$ python -q
>>> import numpy as np
>>> from numpy import linalg as LA
>>> np.set_printoptions(suppress=True, linewidth=140)
>>> def rnd(a):
...     return np.round(a, 1) + 0
... 
>>> out = np.array([[1], [2], [-2], [-2], [2], [0], [-2]])
>>> W2 = np.array([[1, 1, 1, 0]])
>>> X = out @ W2
>>> X
array([[ 1,  1,  1,  0],
       [ 2,  2,  2,  0],
       [-2, -2, -2,  0],
       [-2, -2, -2,  0],
       [ 2,  2,  2,  0],
       [ 0,  0,  0,  0],
       [-2, -2, -2,  0]])
>>> out = X[0, 0] * X[1:] - np.outer(X[1:, 0], X[0])
>>> out
array([[0, 0, 0, 0],
       [0, 0, 0, 0],
       [0, 0, 0, 0],
       [0, 0, 0, 0],
       [0, 0, 0, 0],
       [0, 0, 0, 0]])
>>> LA.matrix_rank(out), LA.matrix_rank(X)
(np.int64(0), np.int64(1))
>>> X[:, 0] / X[0, 0]
array([ 1.,  2., -2., -2.,  2.,  0., -2.])
>>> Uu, sv, Vh = LA.svd(X)
>>> V = Vh[:(sv > 1e-8).sum()]
>>> rng = np.random.default_rng(472566)
>>> x0 = X[5] + -3 * X[3] + rng.integers(2) * np.eye(4)[3]
>>> x0
array([6., 6., 6., 0.])
>>> rnd(LA.norm(x0 - V.T @ V @ x0))
np.float64(0.0)
>>> LA.matrix_rank(np.vstack([X, x0]))
np.int64(1)
>>> rnd(np.diag(V.T @ V))
array([0.3, 0.3, 0.3, 0. ])
>>> np.allclose(V.T @ V @ x0, x0)
True
>>> Uu, sv, Vh = LA.svd(X)
>>> rnd(sv)
array([7.9, 0. , 0. , 0. ])
>>> np.argmax(sv[:-1] / (sv[1:] + 1e-6)) + 1
np.int64(1)
>>> out = Uu[:, :1] @ np.diag(sv[:1]) @ Vh[:1]
>>> rnd(LA.norm(X - out, 2)), rnd(sv[1])
(np.float64(0.0), np.float64(0.0))
>>> rnd(np.abs(X - out).max())
np.float64(0.0)
>>> LA.matrix_rank(X, rtol=0.05)
np.int64(1)
>>> [round(float(x), 1) for x in LA.svd(X, compute_uv=False)[:3]]
[7.9, 0.0, 0.0]
>>> np.argsort(-LA.norm(X, axis=0).round(6), kind="stable")[:3]
array([0, 1, 2])
>>> rnd(LA.norm(X, 2) / LA.norm(X))
np.float64(1.0)
>>> LA.cond(X) > 100
np.True_
>>> LA.matrix_rank(X, rtol=0.1)
np.int64(1)
>>> ang = np.radians(45)
>>> Rm = np.eye(4)
>>> Rm[2, 2] = Rm[1, 1] = np.cos(ang)
>>> Rm[2, 1], Rm[1, 2] = -np.sin(ang), np.sin(ang)
>>> rnd(Rm)
array([[ 1. ,  0. ,  0. ,  0. ],
       [ 0. ,  0.7,  0.7,  0. ],
       [ 0. , -0.7,  0.7,  0. ],
       [ 0. ,  0. ,  0. ,  1. ]])
>>> out = X @ Rm.T
>>> rnd(LA.det(Rm)), rnd(np.trace(Rm))
(np.float64(1.0), np.float64(3.4))
>>> np.allclose(LA.norm(X, axis=1), LA.norm(out, axis=1))
True
>>> rnd(np.abs(out - X).max(axis=0))
array([0. , 0.8, 2. , 0. ])
>>> np.allclose(X @ X.T, out @ out.T)
True
>>> E = np.load("x.npy")
>>> rnd(E)
array([[ 0.7, -0.1, -0.4,  0.1],
       [-0.1,  0. ,  0.1,  0. ],
       [-0.4,  0.1,  0.2, -0.1],
       [ 0.1,  0. , -0.1,  0. ]])
>>> # symmetric
>>> Uu, sv, Vh = LA.svd(E)
>>> rnd(sv)
array([1., 0., 0., 0.])
>>> np.argmax(sv[:-1] / (sv[1:] + 1e-6)) + 1
np.int64(1)
>>> out = Uu[:, :1] @ np.diag(sv[:1]) @ Vh[:1]
>>> rnd(LA.norm(E - out, 2)), rnd(sv[1])
(np.float64(0.0), np.float64(0.0))
>>> LA.matrix_rank(E, rtol=0.05)
np.int64(1)
>>> rnd(np.abs(E - out).max())
np.float64(0.0)
>>> rnd(LA.norm(E - out) / LA.norm(E))
np.float64(0.0)
>>> rnd((E + E.T) / 2)
array([[ 0.7, -0.1, -0.4,  0.1],
       [-0.1,  0. ,  0.1,  0. ],
       [-0.4,  0.1,  0.2, -0.1],
       [ 0.1,  0. , -0.1,  0. ]])
>>> rnd(E @ E)
array([[ 0.7, -0.1, -0.4,  0.1],
       [-0.1,  0. ,  0.1,  0. ],
       [-0.4,  0.1,  0.2, -0.1],
       [ 0.1,  0. , -0.1,  0. ]])
>>> np.allclose(E, E.T)
True
>>> rnd(LA.matrix_power(E, 4))
array([[ 0.7, -0.1, -0.4,  0.1],
       [-0.1,  0. ,  0.1,  0. ],
       [-0.4,  0.1,  0.2, -0.1],
       [ 0.1,  0. , -0.1,  0. ]])
>>> LA.determinant(E)
Traceback (most recent call last):
  File "<python-input-58>", line 1, in <module>
    LA.determinant(E)
    ^^^^^^^^^^^^^^
AttributeError: module 'numpy.linalg' has no attribute 'determinant'
>>> assert E == E.T
Traceback (most recent call last):
  File "<python-input-59>", line 1, in <module>
    assert E == E.T
           ^^^^^^^^
ValueError: The truth value of an array with more than one element is ambiguous. Use a.any() or a.all()
>>> rnd(np.trace(E))
np.float64(1.0)
>>> w, V = LA.eigh(E)
>>> rnd(np.abs(V[:, -1]))
array([0.9, 0.1, 0.5, 0.2])
>>> np.abs(V[:, -1]).round(6).argmax()
np.int64(0)
>>> np.unique(w.round(6) + 0, return_counts=True)[1]
array([3, 1])
>>> Uu, sv, Vh = LA.svd(E)
>>> V = Vh[:(sv > 1e-8).sum()]
>>> x0 = E[3] + 5 * E[1] + rng.integers(2) * np.eye(4)[2]
>>> rnd(x0)
array([-0.3,  0. ,  1.2, -0.1])
>>> rnd(np.diag(V.T @ V))
array([0.7, 0. , 0.2, 0. ])
>>> LA.matrix_rank(np.vstack([E, x0]))
np.int64(2)
>>> rnd(V.T @ V)
array([[ 0.7, -0.1, -0.4,  0.1],
       [-0.1,  0. ,  0.1,  0. ],
       [-0.4,  0.1,  0.2, -0.1],
       [ 0.1,  0. , -0.1,  0. ]])
>>> rnd(LA.norm(x0 - V.T @ V @ x0))
np.float64(0.9)
>>> K = np.load("sample6.npy")
>>> K
array([[-1.,  0., -2.,  2.,  2.,  3., -3.],
       [ 0., -2.,  0.,  0.,  0.,  0.,  0.],
       [-2.,  0.,  2., -4., -4., -6.,  6.],
       [ 2.,  0., -4.,  2.,  4.,  6., -6.],
       [ 2.,  0., -4.,  4.,  2.,  6., -6.],
       [ 3.,  0., -6.,  6.,  6.,  7., -9.],
       [-3.,  0.,  6., -6., -6., -9.,  7.]])
>>> r0 = np.array([8, 9, 9, 4, 5, 2, 0])
>>> out = K + np.outer(r0, np.eye(7)[5])
>>> LA.matrix_rank(LA.inv(out) - LA.inv(K), tol=1e-8)
np.int64(1)
>>> W0 = np.array([[-2.0, 1.9, -0.8, -0.4, 0.7, -0.2],
...     [-1.6, 0.5, 0.7, -1.5, -0.4, 1.7],
...     [-1.9, -0.3, -1.3, 0.7, -0.9, 0.5],
...     [0.5, -0.9, 1.0, 1.3, -1.0, -0.7],
...     [-0.5, 1.0, -0.7, -1.4, 0.2, -1.9],
...     [0.1, 1.8, -1.0, 1.2, -0.8, 0.4]])
>>> W0[:, 1] *= 10
>>> W0
array([[-2. , 19. , -0.8, -0.4,  0.7, -0.2],
       [-1.6,  5. ,  0.7, -1.5, -0.4,  1.7],
       [-1.9, -3. , -1.3,  0.7, -0.9,  0.5],
       [ 0.5, -9. ,  1. ,  1.3, -1. , -0.7],
       [-0.5, 10. , -0.7, -1.4,  0.2, -1.9],
       [ 0.1, 18. , -1. ,  1.2, -0.8,  0.4]])
>>> out = LA.inv(W0)
>>> rnd(LA.cond(W0))
np.float64(29.3)
>>> rnd(LA.inv(out))
array([[-2. , 19. , -0.8, -0.4,  0.7, -0.2],
       [-1.6,  5. ,  0.7, -1.5, -0.4,  1.7],
       [-1.9, -3. , -1.3,  0.7, -0.9,  0.5],
       [ 0.5, -9. ,  1. ,  1.3, -1. , -0.7],
       [-0.5, 10. , -0.7, -1.4,  0.2, -1.9],
       [ 0.1, 18. , -1. ,  1.2, -0.8,  0.4]])
>>> rnd(out)
array([[-0.3, -0.1, -0.2, -0.2,  0.1,  0.2],
       [ 0. ,  0. ,  0. ,  0. ,  0. ,  0. ],
       [ 0.3,  0.2, -0.3,  0.5, -0.1, -0.1],
       [ 0.3, -0.2,  0. ,  0.2, -0.3,  0. ],
       [ 0.4, -0.3, -0.2, -0.2, -0.4, -0.3],
       [-0.1,  0.1,  0. , -0.3, -0.3,  0.1]])
>>> rnd(LA.slogdet(W0)[0])
np.float64(1.0)
>>> mat = np.array([[1.3, 0.3, -1.0, -0.3, -0.5, 0.7, -0.3],
...     [1.6, 0.3, 0.7, 0.9, -1.3, 0.6, 0.9],
...     [-0.6, -1.4, 1.9, 3.6, 0.5, 2.0, 0.0],
...     [0.2, 0.1, 0.1, -0.4, -0.2, 0.8, -0.7],
...     [1.4, 0.4, -0.9, -0.3, -0.7, 0.7, -0.3],
...     [0.3, 0.1, -0.3, 0.1, 2.2, 1.0, 0.1],
...     [0.0, -0.8, -1.4, 1.5, 0.7, -0.3, 1.4],
...     [0.2, 0.3, 0.8, -1.5, -0.3, -0.4, -1.5]])
>>> Uu, sv, Vh = LA.svd(mat, full_matrices=False)
>>> np.allclose(Uu * sv @ Vh, mat)
True
>>> rnd(sv)
array([5.3, 3.3, 3.2, 2.5, 1.3, 0.6, 0.2])
>>> rnd(np.sqrt((sv ** 2).sum())), rnd(LA.norm(mat))
(np.float64(7.6), np.float64(7.6))
>>> Uu.shape, sv.shape, Vh.shape
((8, 7), (7,), (7, 7))
>>> rnd(np.abs(Vh[0]))
array([0.1, 0.3, 0.3, 0.8, 0.2, 0.3, 0.2])
>>> rnd(sv / sv[0])
array([1. , 0.6, 0.6, 0.5, 0.2, 0.1, 0. ])
>>> x0 = np.array([-1, 0, 2, -2, -2, 2, 1])
>>> target = mat @ x0
>>> rnd(target)
array([-0.6,  2.7,  0.2,  2.1, -0.1, -3.4, -6.4,  2.7])
>>> rnd(LA.lstsq(mat, target)[0])
array([-1.,  0.,  2., -2., -2.,  2.,  1.])
>>> target = target + 0.1 * rng.normal(size=8)
>>> rnd(target)
array([-0.6,  2.8,  0. ,  2. , -0.3, -3.2, -6.4,  2.5])
>>> beta, *_ = LA.lstsq(mat, target)
>>> rnd(beta)
array([-1. ,  0. ,  2.1, -2.2, -2. ,  2.1,  1.3])
>>> rnd(LA.norm(target - mat @ beta))
np.float64(0.1)
>>> [round(float(LA.norm(LA.solve(mat.T @ mat + lam * np.eye(7), mat.T @ target))), 2) for lam in (0, 1, 10, 100)]
[4.47, 2.43, 1.28, 0.25]
>>> x0 = np.array([0, 1, -1, 2, -2, -2, 0])
>>> target = mat @ x0
>>> beta, lr = np.zeros(7), 1 / LA.norm(mat, 2) ** 2
>>> for i in range(40):
...     beta -= lr * mat.T @ (mat @ beta - target)
...     if i % 10 == 0: print(i, round(LA.norm(mat @ beta - target), 1))
... 
0 5.7
10 0.9
20 0.5
30 0.4
>>> rnd(LA.cond(mat))
np.float64(33.1)
>>> Q, Rm = LA.qr(mat)
>>> Q.shape, Rm.shape
((8, 7), (7, 7))
>>> rnd(abs(Rm[0, 0])), rnd(LA.norm(mat[:, 0]))
(np.float64(2.6), np.float64(2.6))
>>> rnd(Q)
array([[-0.5, -0.1,  0.2, -0.2,  0. , -0.3, -0.2],
       [-0.6, -0.2, -0.4,  0.3, -0.1,  0.4,  0.3],
       [ 0.2, -0.8, -0.4,  0. ,  0.1, -0.3, -0.2],
       [-0.1,  0. , -0.1, -0.2,  0. , -0.6,  0.8],
       [-0.5, -0.1,  0.2, -0.1, -0.1, -0.3, -0.4],
       [-0.1,  0. ,  0.1,  0.2,  1. ,  0. ,  0. ],
       [ 0. , -0.5,  0.6, -0.2,  0. ,  0.4,  0.3],
       [-0.1,  0.2, -0.4, -0.8,  0.2,  0.3, -0.1]])
>>> np.allclose(Rm.T @ Rm, mat.T @ mat)
True
>>> rnd(np.trace(Q @ Q.T))
np.float64(7.0)
>>> data = np.load("layer10.npy")
>>> data
array([[-3.9, -0.4, -1.1,  2.2, -1.1, -1.5],
       [ 0.7, -1.4, -1. , -2.9,  3.5, -0.5],
       [ 0.5,  1.9,  2.8,  3.5, -0.7, -0.7],
       [-2.6,  1.5, -1.3,  3.2,  1.7, -0.8],
       [-0.8,  1.1,  3.7, -1.7,  2.2, -1.4],
       [ 1.6,  1.2, -1. , -3.7,  2.4,  0.4],
       [ 0.1, -2.7, -4.1,  0.6, -0.8,  0.3],
       [-2.4, -0.4,  0.1, -3.7,  2.3,  0.5],
       [-2. , -0.6,  0.3,  3.4,  2.8, -1. ],
       [ 0.1,  1.2,  2.2,  0.7,  1.1,  4.1],
       [ 1.9,  3.5,  0.9,  1.3,  2.6, -0.6],
       [-2.5,  0.4, -1.2,  0. , -3.3, -2.6],
       [ 0.4,  1.6,  2.2, -0.8,  2.6, -3.1],
       [ 3.6,  1.7, -1.3, -2.5,  1. ,  0.2],
       [-0.7, -3.1,  2.5,  1.2, -1.9, -1.8],
       [-2. ,  0.7, -0.4,  1.4, -3.8,  2. ],
       [-1.6,  3.3, -2.1, -1.2, -0.1, -2.3],
       [ 1. ,  3. , -0.8, -0.3, -3.3,  1.9],
       [ 0.2, -1.8,  2.2, -2.8, -3. , -0.6],
       [ 0.9,  0.7,  2.2,  1.9,  0.7, -3.9],
       [-0.5, -0.2,  3.4,  0.9,  3. ,  1.7],
       [-0.1,  1.4, -3.6, -1.7,  2. , -1.7],
       [ 0.4, -0.5,  2.2, -3.7, -2.4, -0.4],
       [-3.7, -1.2, -1.1, -0.6, -2.8, -0.9],
       [-0.5,  2.8, -0.5,  2.1,  3.4, -0.3],
       [ 2.5,  0.5,  1.2, -0.6,  2.6,  3.1],
       [ 1.9,  0.3,  1.4,  3.5, -0.2,  2.7],
       [-3.1,  3.3, -0.7,  0.6,  1.4,  1.3],
       [ 0.1,  1.3,  0.6, -1.7, -2.2, -3.9]])
>>> Ac = data - data.mean(axis=0)
>>> V = LA.svd(Ac)[2][:4]
>>> out = Ac - Ac @ V.T @ V
>>> rnd(LA.norm(out) / LA.norm(Ac))
np.float64(0.4)
>>> rnd((Ac @ V.T).std(axis=0))
array([2.5, 2.3, 2.1, 1.9])
>>> LA.norm(out, axis=1).round(6).argmax()
np.int64(6)
>>> F = np.loadtxt("case11.csv", delimiter=",")
>>> F
array([[ 1. , -1.2, -0.8,  1.3, -0.4, -2.6,  1. ],
       [ 1.6,  1.1,  1. , -1.5,  0.7,  3. , -0.2],
       [-0.2,  0.2, -1.7, -0.7,  3. ,  1.5, -1.2],
       [ 0.6, -0.1,  0.3,  1. ,  0. , -1.9,  0.7],
       [ 0.8, -1.1,  1.4,  0. ,  0.5,  0. , -1.1],
       [ 0.9,  0.1, -0.5,  0.2, -2. , -0.4,  0.2],
       [-0.4,  0.2, -1.2, -0.1, -0.6,  0.2,  0.1],
       [-2.4, -2.6, -0.2,  1.1,  2.3, -2.2, -1.4],
       [-0.1, -1.2,  1.3,  0. , -0.6,  0. ,  0.7],
       [-0.1,  2.1, -0.1,  0.5,  0.4, -0.8,  2.3],
       [ 0.2,  0.3,  1.2, -0.8,  0.7,  1.7, -0.2],
       [ 0.9,  0.4, -1.1, -0.4, -0.3,  0.9, -1.3],
       [-1.3,  0.1, -0.2,  0.5, -0.5, -1.1,  0.1],
       [ 2.1, -1. ,  1.4, -0.3, -1.2,  0.7,  0.8],
       [-0.1, -1. , -0.1, -2.1,  1.4,  4.2, -0.6],
       [-0.3,  1.2, -0.1,  2.3, -1.2, -4.7, -0.1],
       [-0.3, -0.6,  0.4,  0.8, -2.3, -1.7,  1. ],
       [-0.5, -1.1,  0. ,  0.7,  1.1, -1.6,  2.2],
       [ 0.2, -0.8,  0.4, -0.5, -0.1,  0.9, -2.4],
       [ 0.6,  0.4, -1.2,  0.8, -1. , -1.7,  1.6],
       [ 0.4, -0.1, -0.6,  0.6,  0.8, -1.4, -1.4],
       [-0.1,  0.4,  0.5, -0.8, -0.6,  1.9, -1.3],
       [ 0.1,  1. ,  1.3,  1.3, -0.1, -2.6, -1. ],
       [-0.6, -1.2, -0.2,  0.8, -1.2, -1.8, -0.8],
       [-0.2,  0.6, -0.7, -1.1,  0.9,  2.3, -1. ],
       [-0.1,  0.2,  0.8,  0.2, -0.1, -0.4, -0.2],
       [-0.1,  2.4, -1.2, -1. , -0.8,  1.9, -0.3],
       [-0.4, -0.3,  0.6, -0.6, -0.2,  1.2, -0.4],
       [ 0.2, -1.1, -0.1, -2.4,  0.7,  4.8,  1.8],
       [-0.6,  2. ,  1.5, -0.8, -1.4,  1.6,  0.9],
       [ 0.6, -0.4, -0.5, -1.8,  0.1,  3.6, -0.7],
       [-0.1, -2. ,  0.9,  1.5, -0.7, -3. , -1.2],
       [-0.9,  0.2, -1.8, -0.1,  0.1,  0.3, -1.3],
       [-1. ,  0.2,  0.3, -0.8, -0.2,  1.7, -0.4]])
>>> dist = LA.norm(F[:, None] - F[None], axis=-1)
>>> (dist + 1e9 * np.eye(34)).round(6).argmin(axis=1)
array([ 3, 10, 24,  0, 25,  6, 32, 31, 25, 19, 27,  6, 25,  8, 30, 22, 23,  3, 21,  3, 25, 33,  3, 12, 33, 12, 24, 33, 14, 33, 14, 23,  6,
       27])
>>> rnd(dist[:5, :5])
array([[0. , 7.1, 6.4, 1.8, 4.3],
       [7.1, 0. , 4.5, 5.9, 4.2],
       [6.4, 4.5, 0. , 5.6, 4.6],
       [1.8, 5.9, 5.6, 0. , 3.2],
       [4.3, 4.2, 4.6, 3.2, 0. ]])
>>> np.unravel_index(dist.round(6).argmax(), dist.shape)
(np.int64(15), np.int64(28))
>>> dist[12].round(6).argsort(kind="stable")[:4]
array([12, 25,  6, 23])
>>> rnd(dist[12])
array([3.3, 5.8, 5.1, 2.3, 3.5, 2.8, 2. , 4.5, 2.7, 3.3, 3.9, 3.5, 0. , 4.5, 6.5, 4.4, 2.5, 3.1, 3.9, 2.8, 2.7, 3.8, 3. , 2. , 4.4, 1.8,
       4.4, 2.9, 7.2, 4.2, 5.7, 3.7, 2.7, 3.2])
>>> LA.matrix_rank(dist ** 2)
np.int64(9)
>>> rnd(LA.norm(F, axis=1))
array([3.6, 4.1, 4. , 2.4, 2.3, 2.3, 1.4, 5.1, 2. , 3.3, 2.4, 2.2, 1.9, 3.2, 5. , 5.5, 3.2, 3.2, 2.8, 3. , 2.3, 2.6, 3.5, 2.8, 3. , 1. ,
       3.5, 1.6, 5.8, 3.5, 4.2, 4.2, 2.4, 2.2])
>>> x0 = np.array([-3, 2, 3, 3, 0, -3, -2])
>>> target = F @ x0
>>> rnd(LA.lstsq(F, target)[0])
array([-3.,  2.,  3.,  3.,  0., -3., -2.])
>>> rnd(LA.solve(F.T @ F, F.T @ target))
array([-3.,  2.,  3.,  3.,  0., -3., -2.])
>>> target = target + 0.3 * rng.normal(size=34)
>>> rnd(target)
array([  1.8, -12.2,  -8.2,   6.4,   1.9,  -2.6,  -3. ,  14.4,   0.8,   3.8,  -3.4,  -6.4,   8.1,  -9.2, -19.8,  24.4,   6. ,   1.8,  -0.2,
        -0.1,   5.7,  -2.5,  19.3,   8. ,  -8.2,   5.4,  -6.7,  -2.7, -28.6,   1.4, -18.9,  14.8,  -1.2,  -2. ])
>>> beta, *_ = LA.lstsq(F, target)
>>> rnd(F.T @ (target - F @ beta))
array([0., 0., 0., 0., 0., 0., 0.])
>>> beta.round()
array([-3.,  2.,  3.,  4.,  0., -3., -2.])
